$ ipython --no-banner

In [1]: import numpy as np

In [2]: np.set_printoptions(suppress=True, linewidth=100)

In [3]: K = np.load("x.npy")

In [4]: K
Out[4]: 
array([[ 3., -9.],
       [ 0.,  0.]])

In [5]: np.linalg.cond(K) > 100
Out[5]: np.True_

In [6]: np.linalg.matrix_rank(K, rtol=0.1)
Out[6]: np.int64(1)

In [7]: np.argsort(-np.linalg.norm(K, axis=0).round(6), kind="stable")[:3]
Out[7]: array([1, 0])

In [8]: [round(float(x), 2) for x in np.linalg.svd(K, compute_uv=False)[:3]]
Out[8]: [9.49, 0.0]

In [9]: np.linalg.matrix_rank(K - K[0, 0] * np.eye(2))
Out[9]: np.int64(1)

In [10]: np.prod(np.diag(K)), round(float(np.linalg.det(K)), 2)
Out[10]: (np.float64(0.0), 0.0)

In [11]: K @ K
Out[11]: 
array([[  9., -27.],
       [  0.,   0.]])

In [12]: np.round(np.linalg.matrix_power(K - np.diag(np.diag(K)), 2), 2)
Out[12]: 
array([[0., 0.],
       [0., 0.]])

In [13]: round(float(np.linalg.det(K.T)), 2)
Out[13]: 0.0

In [14]: np.round(np.linalg.det(K[::-1]), 2)
Out[14]: np.float64(0.0)

In [15]: round(np.linalg.det(2 * K), 2), round(np.linalg.det(K), 2)
Out[15]: (np.float64(0.0), np.float64(0.0))

In [16]: left, sig, Vt = np.linalg.svd(K)

In [17]: sig.round(2)
Out[17]: array([9.49, 0.  ])

In [18]: Y = left[:, :1] @ np.diag(sig[:1]) @ Vt[:1]

In [19]: np.round(np.linalg.norm(K - Y, 2), 2), sig[1]
Out[19]: (np.float64(0.0), np.float64(0.0))

In [20]: np.linalg.matrix_rank(K, rtol=0.05)
Out[20]: np.int64(1)

In [21]: X = np.load("case11.npy")

In [22]: X
Out[22]: 
array([[ -8.66,  -0.23,   9.62],
       [ -9.47,  -0.57,  10.48],
       [ -8.41,  -0.54,   7.67],
       [ -8.4 ,  -0.89,   8.77],
       [ -8.71,  -0.47,   9.89],
       [ -8.52,  -0.69,   8.25],
       [-11.11,  -0.22,  10.76],
       [ -9.1 ,   0.68,   8.93],
       [ -9.25,   1.83,   9.32],
       [ -9.02,   0.1 ,   7.81],
       [ -8.4 ,   0.62,   8.2 ],
       [ -8.23,   0.11,  10.03],
       [ -7.84,   0.32,  10.11],
       [-10.17,   0.21,   9.45],
       [ -9.56,   0.48,   9.34],
       [-10.7 ,  -0.63,   8.23],
       [ -7.23,  -0.3 ,  11.12],
       [ -9.63,   1.01,   9.74],
       [ -9.07,  -1.45,   8.92],
       [ -9.02,  -0.15,   8.73],
       [ -9.07,   0.14,   8.09],
       [ -8.15,   0.58,   8.2 ]])

In [23]: q, r_ = np.linalg.qr(X)

In [24]: np.round(q.T @ q, 2) + 0
Out[24]: 
array([[1., 0., 0.],
       [0., 1., 0.],
       [0., 0., 1.]])

In [25]: r_.round(2) + 0
Out[25]: 
array([[ 42.36,   0.  , -42.8 ],
       [  0.  ,   3.28,   0.02],
       [  0.  ,   0.  ,   6.07]])

In [26]: np.round(np.linalg.matrix_power(K, 3), 2)
Out[26]: 
array([[ 27., -81.],
       [  0.,   0.]])

In [27]: np.trace(K)
Out[27]: np.float64(3.0)

In [28]: np.round(np.sort(np.abs(np.linalg.eigvals(K))), 2)
Out[28]: array([0., 3.])

In [29]: round(float(np.abs(np.linalg.eigvals(K)).max()), 2)
Out[29]: 3.0

In [30]: (K + K.T) / 2
Out[30]: 
array([[ 3. , -4.5],
       [-4.5,  0. ]])

In [31]: Xs = (X - X.mean(axis=0)) / X.std(axis=0)

In [32]: np.argwhere(np.abs(Xs) > 2)
Out[32]: 
array([[ 6,  0],
       [ 8,  1],
       [16,  2],
       [18,  1]])

In [33]: b = np.linalg.lstsq(np.delete(Xs, 1, axis=1), Xs[:, 1])[0]

In [34]: round(1 - np.var(Xs[:, 1] - np.delete(Xs, 1, axis=1) @ b), 2)
Out[34]: np.float64(0.0)

In [35]: np.abs(b).argmax()
Out[35]: np.int64(1)

In [36]: def softmax(z):
    ...:     e = np.exp(z - z.max(axis=-1, keepdims=True))
    ...:     return e / e.sum(axis=-1, keepdims=True)
    ...: 

In [37]: np.round(softmax(X).sum(axis=1), 2)
Out[37]: array([1., 1., 1., 1., 1., 1., 1., 1., 1., 1., 1., 1., 1., 1., 1., 1., 1., 1., 1., 1., 1., 1.])

In [38]: np.round(softmax(X[15] + 5), 2) + 0
Out[38]: array([0., 0., 1.])

In [39]: np.round(softmax(X[15]), 2) + 0
Out[39]: array([0., 0., 1.])

In [40]: np.round(softmax(10 * X[15]), 2) + 0
Out[40]: array([0., 0., 1.])

In [41]: att = X @ X.T / np.sqrt(3)

In [42]: softmax(att).round(6).argmax(axis=1)
Out[42]: array([6, 6, 6, 6, 6, 6, 6, 6, 6, 6, 6, 6, 6, 6, 6, 6, 6, 6, 6, 6, 6, 6])

In [43]: np.round(softmax(att)[15] @ X, 2)
Out[43]: array([-11.11,  -0.22,  10.76])

In [44]: C = np.sign(np.array([[0, 2, 2], [2, 2, 3], [0, 1, 0]]))

In [45]: Y = (np.tril(C, -1) + np.eye(3)) @ (np.triu(C, 1) + np.eye(3))

In [46]: ev = np.array([-2, 2, -1])

In [47]: mat = np.rint(Y * ev @ np.linalg.inv(Y)) + 0

In [48]: mat
Out[48]: 
array([[ -9.,   7.,  -3.],
       [-14.,  12.,  -6.],
       [ -6.,   6.,  -4.]])

In [49]: left, sig, Vt = np.linalg.svd(mat)

In [50]: sig.round(2)
Out[50]: array([24.5,  1.6,  0.1])

In [51]: np.argmax(sig[:-1] / (sig[1:] + 1e-6)) + 1
Out[51]: np.int64(2)

In [52]: Y = left[:, :2] @ np.diag(sig[:2]) @ Vt[:2]

In [53]: np.linalg.matrix_rank(Y)
Out[53]: np.int64(2)

In [54]: round(float(np.linalg.norm(mat - Y, 2)), 2), round(sig[2], 2)
Out[54]: (0.1, np.float64(0.1))

In [55]: np.linalg.matrix_rank(mat, rtol=0.05)
Out[55]: np.int64(2)

In [56]: round(np.abs(mat - Y).max(), 2)
Out[56]: np.float64(0.05)

In [57]: q, evecs = np.linalg.qr(mat[:, :1])[0], np.linalg.qr(mat[:, 1:])[0]

In [58]: sig = np.linalg.svd(q.T @ evecs, compute_uv=False)

In [59]: sig.round(2)
Out[59]: array([1.])

In [60]: (sig > 0.9).sum()
Out[60]: np.int64(1)

In [61]: r0 = np.array([-5, -7, 4, -1])

In [62]: r1 = np.array([-1, -1, 4, -3])

In [63]: E = r0[:, None] + r1[None, :]

In [64]: E
Out[64]: 
array([[ -6,  -6,  -1,  -8],
       [ -8,  -8,  -3, -10],
       [  3,   3,   8,   1],
       [ -2,  -2,   3,  -4]])

In [65]: np.round(np.poly(E), 2) + 0
Out[65]: array([   1.,   10., -115.,    0.,    0.])

In [66]: np.einsum("ij,ji->", E, E)
Out[66]: np.int64(330)

In [67]: np.round(np.linalg.eigvals(E), 2) + 0
Out[67]: array([-16.83,   6.83,   0.  ,   0.  ])

In [68]: round(np.linalg.det(E[::-1]), 2)
Out[68]: np.float64(0.0)

In [69]: np.round(np.linalg.det(E.T), 2)
Out[69]: np.float64(0.0)

In [70]: T = np.stack([E, 5 * E, E[::-1]])

In [71]: np.linalg.matrix_rank(T)
Out[71]: array([2, 2, 2])

In [72]: np.round(np.linalg.det(T), 2)
Out[72]: array([0., 0., 0.])

In [73]: np.einsum("bij,cij->bc", T, T)
Out[73]: 
array([[  490,  2450,   -58],
       [ 2450, 12250,  -290],
       [  -58,  -290,   490]])

In [74]: np.linalg.matrix_rank(T.reshape(3, -1))
Out[74]: np.int64(2)

In [75]: left, sig, Vt = np.linalg.svd(E)

In [76]: np.argmax(sig[:-1] / (sig[1:] + 1e-6)) + 1
Out[76]: np.int64(2)

In [77]: Y = left[:, :2] @ np.diag(sig[:2]) @ Vt[:2]

In [78]: np.linalg.matrix_rank(Y)
Out[78]: np.int64(2)

In [79]: np.round(np.linalg.norm(E - Y, 2), 2), round(float(sig[2]), 2)
Out[79]: (np.float64(0.0), 0.0)

In [80]: np.linalg.matrix_rank(E, rtol=0.1)
Out[80]: np.int64(2)

In [81]: np.argsort(-np.linalg.norm(E, axis=0).round(6), kind="stable")[:3]
Out[81]: array([3, 0, 1])

In [82]: [round(float(x), 2) for x in np.linalg.svd(E, compute_uv=False)[:3]]
Out[82]: [20.43, 8.52, 0.0]

In [83]: round(np.linalg.norm(E, 2) / np.linalg.norm(E), 2)
Out[83]: np.float64(0.92)

In [84]: W0 = np.array([[0, 3, 2], [2, 1, 5], [4, 2, 1], [2, 4, 5]])

In [85]: W0[0] = W0[3]

In [86]: W0
Out[86]: 
array([[2, 4, 5],
       [2, 1, 5],
       [4, 2, 1],
       [2, 4, 5]])

In [87]: w1 = np.array([[-6, -9, -9, 0, -5, 6], [-9, 2, 5, -3, 1, -7], [0, 9, 4, -7, 3, -5]])

In [88]: b = np.array([1, 1, -1, -1, -1, -1])

In [89]: act = np.maximum(W0 @ w1 + b, 0)

In [90]: np.linalg.matrix_rank(act)
Out[90]: np.int64(3)

In [91]: (act > 0).astype(int)
Out[91]: 
array([[0, 1, 1, 0, 1, 0],
       [0, 1, 1, 0, 1, 0],
       [0, 0, 0, 0, 0, 1],
       [0, 1, 1, 0, 1, 0]])

In [92]: act
Out[92]: 
array([[ 0, 36, 21,  0,  8,  0],
       [ 0, 30,  6,  0,  5,  0],
       [ 0,  0,  0,  0,  0,  4],
       [ 0, 36, 21,  0,  8,  0]])

In [93]: C = np.array([[5, 8, 2], [6, 7, 8], [8, 3, 4], [1, 0, 0], [6, 6, 6], [1, 3, 9]])

In [94]: (act @ C).round(6).argmax(axis=1)
Out[94]: array([0, 2, 2, 0])

In [95]: act @ C
Out[95]: 
array([[432, 363, 420],
       [258, 258, 294],
       [  4,  12,  36],
       [432, 363, 420]])

In [96]: vec = np.array([-1, -2, -2])

In [97]: target = W0 @ vec

In [98]: np.round(np.linalg.solve(W0.T @ W0, W0.T @ target), 2)
Out[98]: array([-1., -2., -2.])

In [99]: np.round(np.linalg.lstsq(W0, target)[0], 2)
Out[99]: array([-1., -2., -2.])

In [100]: rng = np.random.default_rng(170640)

In [101]: target = target + 0.02 * rng.normal(size=4)

In [102]: target.round(2)
Out[102]: array([-20.02, -14.03, -10.  , -20.03])

In [103]: b, *_ = np.linalg.lstsq(W0, target)

In [104]: round(np.linalg.norm(target - W0 @ b), 2)
Out[104]: np.float64(0.0)

In [105]: b.round()
Out[105]: array([-1., -2., -2.])

In [106]: b.round(2)
Out[106]: array([-1.  , -2.  , -2.01])

In [107]: vec = np.array([0, 1, 2])

In [108]: target = W0 @ vec

In [109]: b, lr = np.zeros(3), 1 / np.linalg.norm(W0, 2) ** 2

In [110]: for i in range(15):
     ...:     b -= lr * W0.T @ (W0 @ b - target)
     ...:     if i % 5 == 0: print(i, round(np.linalg.norm(W0 @ b - target), 2))
     ...: 
0 2.78
5 1.79
10 1.16

In [111]: round(float(np.linalg.cond(W0)), 2)
Out[111]: 5.38

In [112]: t = np.radians(15)

In [113]: r_ = np.eye(3)

In [114]: r_[0, 0] = r_[1, 1] = np.cos(t)

In [115]: r_[0, 1], r_[1, 0] = -np.sin(t), np.sin(t)

In [116]: r_.round(2)
Out[116]: 
array([[ 0.97, -0.26,  0.  ],
       [ 0.26,  0.97,  0.  ],
       [ 0.  ,  0.  ,  1.  ]])

In [117]: Y = W0 @ r_.T

In [118]: np.round(np.abs(Y - W0).max(axis=0), 2)
Out[118]: array([1.1 , 0.97, 0.  ])

In [119]: feats = np.load("arr.npy")

In [120]: feats
Out[120]: 
array([[-1.7, -1. ,  1.8],
       [-0.5,  0.2, -0.9],
       [ 0.6,  0.2,  0.2],
       [ 0.3, -1.5, -0.3],
       [-0.7, -0.4, -0.6],
       [ 0.9, -1.1,  0.1],
       [-0.5, -0.4, -0.3],
       [ 1.1,  0.2, -1.1],
       [ 0.7,  0. , -0.1],
       [-0.5, -1.2,  0. ],
       [-1.5, -4. , -3.5],
       [-0.1,  1.3, -0.5],
       [ 0.3, -0.8, -0.5],
       [-0.4,  0.5, -0.7],
       [-0.3, -1. , -1.4],
       [-1.5,  1.8, -0.5],
       [-0.7, -0.4, -0.4],
       [ 1.1, -0.7, -0.7]])

In [121]: Y = np.c_[feats[:, :1] @ np.array([[1]]), np.array([-2, 2, -2, 1, 6, 2, 3, -5, 9, 2, -3, 2, -6, 0, 4, 9, -7, 4])]

In [122]: Y
Out[122]: 
array([[-1.7, -2. ],
       [-0.5,  2. ],
       [ 0.6, -2. ],
       [ 0.3,  1. ],
       [-0.7,  6. ],
       [ 0.9,  2. ],
       [-0.5,  3. ],
       [ 1.1, -5. ],
       [ 0.7,  9. ],
       [-0.5,  2. ],
       [-1.5, -3. ],
       [-0.1,  2. ],
       [ 0.3, -6. ],
       [-0.4,  0. ],
       [-0.3,  4. ],
       [-1.5,  9. ],
       [-0.7, -7. ],
       [ 1.1,  4. ]])

In [123]: np.linalg.matrix_rank(Y)
Out[123]: np.int64(2)

In [124]: np.linalg.matrix_rank(np.c_[feats, Y])
Out[124]: np.int64(4)

In [125]: q, r_ = np.linalg.qr(feats)

In [126]: round(float(abs(r_[0, 0])), 2), round(float(np.linalg.norm(feats[:, 0])), 2)
Out[126]: (3.69, 3.69)

In [127]: np.trace(q @ q.T)
Out[127]: np.float64(3.0)

In [128]: q.shape, r_.shape
Out[128]: ((18, 3), (3, 3))

In [129]: A = np.loadtxt("block12.csv", delimiter=",")

In [130]: A
Out[130]: 
array([[0., 0., 2.],
       [0., 0., 4.],
       [2., 4., 0.]])

In [131]: t = np.radians(60)

In [132]: r_ = np.eye(3)

In [133]: r_[2, 2] = r_[0, 0] = np.cos(t)

In [134]: r_[2, 0], r_[0, 2] = -np.sin(t), np.sin(t)

In [135]: r_.round(2)
Out[135]: 
array([[ 0.5 ,  0.  ,  0.87],
       [ 0.  ,  1.  ,  0.  ],
       [-0.87,  0.  ,  0.5 ]])

In [136]: Y = A @ r_.T

In [137]: Y.round(2)
Out[137]: 
array([[ 1.73,  0.  ,  1.  ],
       [ 3.46,  0.  ,  2.  ],
       [ 1.  ,  4.  , -1.73]])

In [138]: np.allclose(A @ A.T, Y @ Y.T)
Out[138]: True

In [139]: np.round(np.abs(Y - A).max(axis=0), 2)
Out[139]: array([3.46, 0.  , 2.  ])

In [140]: [round(float(x), 2) for x in np.linalg.svd(Y, compute_uv=False)[:3]]
Out[140]: [4.47, 4.47, 0.0]

In [141]: np.argsort(-np.linalg.norm(Y, axis=0).round(6), kind="stable")[:3]
Out[141]: array([0, 1, 2])

In [142]: np.linalg.cond(Y) > 100
Out[142]: np.True_
